$ python -q
>>> import numpy as np
>>> np.set_printoptions(precision=2, suppress=True, linewidth=200)
>>> def rnd(a):
...     return np.round(a, 2) + 0
... 
>>> rng = np.random.default_rng(7849)
>>> ang = np.sort(rng.uniform(-2, 2, 26))
>>> E = np.c_[ang, ang ** 2, ang ** 3] @ np.array([[0, 3, 0], [-3, 3, 2], [-1, 3, 2]])
>>> rnd(E)
array([[ -3.46,  -8.43,  -2.55],
       [ -3.16,  -6.69,  -1.64],
       [ -3.08,  -6.3 ,  -1.44],
       [ -2.12,  -3.25,  -0.09],
       [ -2.07,  -3.14,  -0.05],
       [ -1.46,  -2.09,   0.24],
       [ -1.43,  -2.04,   0.25],
       [ -0.62,  -1.12,   0.25],
       [  0.  ,  -0.06,   0.  ],
       [  0.  ,   0.03,   0.  ],
       [  0.  ,   0.09,   0.  ],
       [ -0.04,   0.38,   0.03],
       [ -0.07,   0.51,   0.05],
       [ -0.47,   1.68,   0.38],
       [ -1.03,   2.96,   0.9 ],
       [ -2.19,   5.37,   2.05],
       [ -2.37,   5.74,   2.24],
       [ -4.16,   9.33,   4.18],
       [ -4.44,   9.87,   4.49],
       [ -5.47,  11.95,   5.67],
       [ -7.43,  15.9 ,   7.97],
       [ -8.21,  17.48,   8.91],
       [ -9.38,  19.86,  10.34],
       [-14.86,  31.18,  17.25],
       [-17.21,  36.09,  20.3 ],
       [-17.65,  37.02,  20.89]])
>>> Ac = (E - E.mean(axis=0)) / E.std(axis=0)
>>> rnd(Ac.std(axis=0))
array([1., 1., 1.])
>>> beta = np.linalg.lstsq(np.delete(Ac, 0, axis=1), Ac[:, 0])[0]
>>> rnd(beta)
array([ 1.32, -2.26])
>>> J = np.load("out9.npy")
>>> J
array([[ 0.  , -1.2 , -1.2 ],
       [-0.93, -0.49,  1.3 ],
       [-0.5 ,  0.2 ,  1.2 ],
       [-1.  , -0.4 ,  1.3 ]])
>>> O = J.astype(float).copy()
>>> for j in range(3):
...     O[:, j] -= O[:, :j] @ (O[:, :j].T @ O[:, j])
...     O[:, j] /= np.linalg.norm(O[:, j])
... 
>>> rnd(O)
array([[ 0.  , -0.95,  0.1 ],
       [-0.64, -0.12,  0.52],
       [-0.34,  0.3 ,  0.45],
       [-0.69, -0.03, -0.71]])
>>> rnd(O.T @ J)
array([[ 1.45,  0.52, -2.14],
       [ 0.  ,  1.27,  1.29],
       [ 0.  ,  0.  ,  0.18]])
>>> other = np.array([[0, -2, 8], [7, 4, -9], [-9, -8, -8]])
>>> np.linalg.matrix_rank(np.vstack([J, other.T]))
np.int64(3)
>>> rnd(other.T @ J.T)
array([[  2.4 , -15.13,  -9.4 , -14.5 ],
       [  4.8 , -10.5 ,  -7.8 , -10.  ],
       [ 20.4 , -13.43, -15.4 , -14.8 ]])
>>> rnd(J @ other)
array([[  2.4 ,   4.8 ,  20.4 ],
       [-15.13, -10.5 , -13.43],
       [ -9.4 ,  -7.8 , -15.4 ],
       [-14.5 , -10.  , -14.8 ]])
>>> rnd(np.einsum("ij,ij->i", J, J))
array([2.88, 2.8 , 1.73, 2.85])
>>> rnd(np.einsum("ik,kj->ij", J, other))
array([[  2.4 ,   4.8 ,  20.4 ],
       [-15.13, -10.5 , -13.43],
       [ -9.4 ,  -7.8 , -15.4 ],
       [-14.5 , -10.  , -14.8 ]])
>>> feats = np.load("mat.npy")
>>> rnd(feats)
array([[-0.93, -0.37],
       [-0.37,  0.93]])
>>> # symmetric, so the eigenvalues are real
>>> O, vecs = np.linalg.qr(feats[:, :1])[0], np.linalg.qr(feats[:, 1:])[0]
>>> sv = np.linalg.svd(O.T @ vecs, compute_uv=False)
>>> (sv > 0.9).sum()
np.int64(0)
>>> np.degrees(np.arccos(sv.clip(0, 1)))
array([90.])
>>> r0, g = E[12], E[8]
>>> rnd(r0 @ r0)
np.float64(0.26)
>>> rnd(r0 @ g)
np.float64(-0.03)
>>> pr = (r0 @ g) / (r0 @ r0) * r0
>>> rnd(np.outer(r0, g))
array([[ 0.  ,  0.  ,  0.  ],
       [ 0.  , -0.03,  0.  ],
       [ 0.  ,  0.  ,  0.  ]])
>>> rnd(g - pr)
array([-0.01,  0.  ,  0.01])
>>> rnd(np.linalg.norm(feats, axis=0))
array([1., 1.])
>>> rnd(feats[:, 0] @ feats[:, 1])
np.float64(0.0)
>>> rnd(feats.T @ feats)
array([[1., 0.],
       [0., 1.]])
>>> rnd(np.linalg.svd(feats, compute_uv=False))
array([1., 1.])
>>> rnd(feats @ feats.T)
array([[1., 0.],
       [0., 1.]])
>>> w, vecs = np.linalg.eigh(feats)
>>> x = np.array([-7, 0])
>>> rnd(vecs * np.maximum(w, 0) @ vecs.T)
array([[ 0.04, -0.19],
       [-0.19,  0.96]])
>>> rnd(x @ feats @ x / (x @ x)), rnd(w[0]), rnd(w[-1])
(np.float64(-0.93), np.float64(-1.0), np.float64(1.0))
>>> rnd(np.abs(feats).sum(axis=1).max()), rnd(np.abs(w).max())
(np.float64(1.3), np.float64(1.0))
>>> (np.sign(vecs[:, -1].round(6)) == np.sign(vecs[0, -1].round(6))).astype(int)
array([1, 0])
>>> rnd(x @ feats @ x)
np.float64(-45.5)
>>> data = np.load("arr.npy")
>>> data
array([[2, 3, 1, 2],
       [2, 2, 3, 1],
       [1, 2, 2, 3],
       [3, 1, 2, 2]])
>>> hat = np.triu(np.array([[3, -1, 2, 4], [-2, 0, 2, 3], [0, -5, 1, -4], [5, -2, 1, -1]]), 1) + np.eye(4)
>>> other = hat @ data @ np.linalg.inv(hat)
>>> hat @ data - data @ hat
array([[ 12.,   8.,  -1.,   0.],
       [ 11.,   9.,   2.,  10.],
       [-12.,  -3., -14., -10.],
       [  0.,   3.,  -8.,  -7.]])
>>> rnd(np.linalg.det(other))
np.float64(-32.0)
>>> np.linalg.matrix_rank(other)
np.int64(4)
>>> other = np.linalg.inv(data)
>>> rnd(other)
array([[ 0.16, -0.09, -0.34,  0.41],
       [ 0.41,  0.16, -0.09, -0.34],
       [-0.34,  0.41,  0.16, -0.09],
       [-0.09, -0.34,  0.41,  0.16]])
>>> rnd(np.linalg.det(data) * other)
array([[ -5.,   3.,  11., -13.],
       [-13.,  -5.,   3.,  11.],
       [ 11., -13.,  -5.,   3.],
       [  3.,  11., -13.,  -5.]])
>>> np.allclose(other, data.T)
False
>>> rnd(np.kron(np.eye(2, dtype=int), other))
array([[ 0.16, -0.09, -0.34,  0.41,  0.  ,  0.  ,  0.  ,  0.  ],
       [ 0.41,  0.16, -0.09, -0.34,  0.  ,  0.  ,  0.  ,  0.  ],
       [-0.34,  0.41,  0.16, -0.09,  0.  ,  0.  ,  0.  ,  0.  ],
       [-0.09, -0.34,  0.41,  0.16,  0.  ,  0.  ,  0.  ,  0.  ],
       [ 0.  ,  0.  ,  0.  ,  0.  ,  0.16, -0.09, -0.34,  0.41],
       [ 0.  ,  0.  ,  0.  ,  0.  ,  0.41,  0.16, -0.09, -0.34],
       [ 0.  ,  0.  ,  0.  ,  0.  , -0.34,  0.41,  0.16, -0.09],
       [ 0.  ,  0.  ,  0.  ,  0.  , -0.09, -0.34,  0.41,  0.16]])
>>> rnd(np.linalg.det(other[::-1]))
np.float64(-0.03)
>>> rnd(np.einsum("ij,ji->", other, other))
np.float64(0.27)
>>> rnd(np.einsum("ii->", other))
np.float64(0.62)
>>> rnd(np.linalg.eigvals(other))
array([ 0.5 +0.5j,  0.5 -0.5j, -0.5 +0.j ,  0.13+0.j ])
>>> rnd(np.poly(other))
array([ 1.  , -0.62,  0.06,  0.25, -0.03])
>>> rnd(np.linalg.det(2 * other)), rnd(np.linalg.det(other))
(np.float64(-0.5), np.float64(-0.03))
>>> rnd(np.linalg.det(data))
np.float64(-32.0)
>>> rnd(np.sort(np.abs(np.linalg.eigvals(data))))
array([1.41, 1.41, 2.  , 8.  ])
>>> data @ data
array([[17, 16, 17, 14],
       [14, 17, 16, 17],
       [17, 14, 17, 16],
       [16, 17, 14, 17]])
>>> rnd(np.abs(np.linalg.eigvals(data)).max())
np.float64(8.0)
>>> K = np.load("case18.npy")
>>> K
array([[6., 0., 5., 5.],
       [0., 6., 0., 0.],
       [5., 0., 6., 5.],
       [5., 0., 5., 6.]])
>>> r0 = np.array([1, 2, -7, 3])
>>> other = K + np.outer(r0, np.eye(4)[1])
>>> rnd(np.linalg.det(other) / np.linalg.det(K)), rnd(1 + np.linalg.solve(K, r0)[1])
(np.float64(1.33), np.float64(1.33))
>>> w, vecs = np.linalg.eigh(K)
>>> x = np.array([-2, 1, -2, 0])
>>> x @ K @ x
np.float64(94.0)
>>> rnd(vecs * np.sqrt(w) @ vecs.T)
array([[2.  , 0.  , 1.  , 1.  ],
       [0.  , 2.45, 0.  , 0.  ],
       [1.  , 0.  , 2.  , 1.  ],
       [1.  , 0.  , 1.  , 2.  ]])
>>> np.abs(K).sum(axis=1).max(), rnd(np.abs(w).max())
(np.float64(16.0), np.float64(16.0))
>>> rnd(vecs * np.maximum(w, 0) @ vecs.T)
array([[6., 0., 5., 5.],
       [0., 6., 0., 0.],
       [5., 0., 6., 5.],
       [5., 0., 5., 6.]])
>>> (np.sign(vecs[:, -1].round(6)) == np.sign(vecs[0, -1].round(6))).astype(int)
array([1, 0, 1, 1])
>>> np.flatnonzero(np.linalg.matrix_power((K != 0) + (K.T != 0) + np.eye(4), 4)[2])
array([0, 2, 3])
>>> rnd(np.sort(np.linalg.eigvals(K).real))
array([ 1.,  1.,  6., 16.])
>>> (K != 0).astype(int)
array([[1, 0, 1, 1],
       [0, 1, 0, 0],
       [1, 0, 1, 1],
       [1, 0, 1, 1]])
>>> A = np.load("dump.npy")
>>> A
array([[ 0, -1, -3],
       [ 7,  8, -4],
       [ 1,  2,  3]])
>>> # row 1 is much longer than the rest
>>> rnd(np.linalg.norm(A, 2) / np.linalg.norm(A))
np.float64(0.92)
>>> other = np.array([[-3, -9, 0, 3], [-6, -3, 9, -9], [9, -2, -6, 9], [8, 9, -7, 5]])
>>> other[-1] = other[0]
>>> m1 = other + 0.05 * np.eye(4)
>>> m1
array([[-2.95, -9.  ,  0.  ,  3.  ],
       [-6.  , -2.95,  9.  , -9.  ],
       [ 9.  , -2.  , -5.95,  9.  ],
       [-3.  , -9.  ,  0.  ,  3.05]])
>>> def softmax(z):
...     e = np.exp(z - z.max(axis=-1, keepdims=True))
...     return e / e.sum(axis=-1, keepdims=True)
... 
>>> rnd(softmax(m1).sum(axis=1))
array([1., 1., 1., 1.])
>>> rnd(softmax(m1[2] + 4))
array([0.5, 0. , 0. , 0.5])
>>> rnd(softmax(m1[2]))
array([0.5, 0. , 0. , 0.5])
>>> S = m1 @ m1.T / np.sqrt(4)
>>> softmax(S)[2] @ m1
array([ 9.  , -2.  , -5.95,  9.  ])
>>> Uu, sv, Vt = np.linalg.svd(m1)
>>> rnd(sv)
array([19.67, 14.31,  3.8 ,  0.03])
>>> np.argmax(sv[:-1] / (sv[1:] + 1e-6)) + 1
np.int64(3)
>>> other = Uu[:, :3] @ np.diag(sv[:3]) @ Vt[:3]
>>> rnd(np.linalg.norm(m1 - other) / np.linalg.norm(m1))
np.float64(0.0)
>>> rnd(np.abs(m1 - other).max())
np.float64(0.01)
>>> np.linalg.matrix_rank(other)
np.int64(3)
>>> rnd(np.linalg.norm(m1 - other, 2)), rnd(sv[3])
(np.float64(0.03), np.float64(0.03))
>>> rnd(other)
array([[-2.95, -8.99,  0.01,  3.01],
       [-6.  , -2.95,  9.  , -9.  ],
       [ 9.  , -2.  , -5.95,  9.  ],
       [-3.  , -9.01, -0.01,  3.04]])
>>> np.linalg.matrix_rank(m1, rtol=0.05)
np.int64(3)
>>> X = np.load("test7.npy")
>>> X
array([[-2, -2,  0],
       [ 2,  2,  0],
       [ 0,  0,  0]])
>>> # 2 groups of indices that never mix
>>> blk = np.stack([X, -3 * X, X[::-1]])
>>> rnd(np.linalg.det(blk))
array([0., 0., 0.])
>>> blk.shape
(3, 3, 3)
>>> (blk @ X.T).shape
(3, 3, 3)
>>> blk.sum(axis=0)
array([[ 4,  4,  0],
       [-2, -2,  0],
       [-2, -2,  0]])
>>> x = np.array([-4, -7, -7])
>>> rhs = J @ x
>>> beta, lr = np.zeros(3), 1 / np.linalg.norm(J, 2) ** 2
>>> for i in range(25):
...     beta -= lr * J.T @ (J @ beta - rhs)
...     if i % 5 == 0: print(i, round(np.linalg.norm(J @ beta - rhs), 2))
... 
0 9.93
5 1.77
10 0.39
15 0.24
20 0.23
>>> rnd(np.linalg.cond(J))
np.float64(36.88)
>>> rnd(beta)
array([-1.6 , -8.33, -5.69])
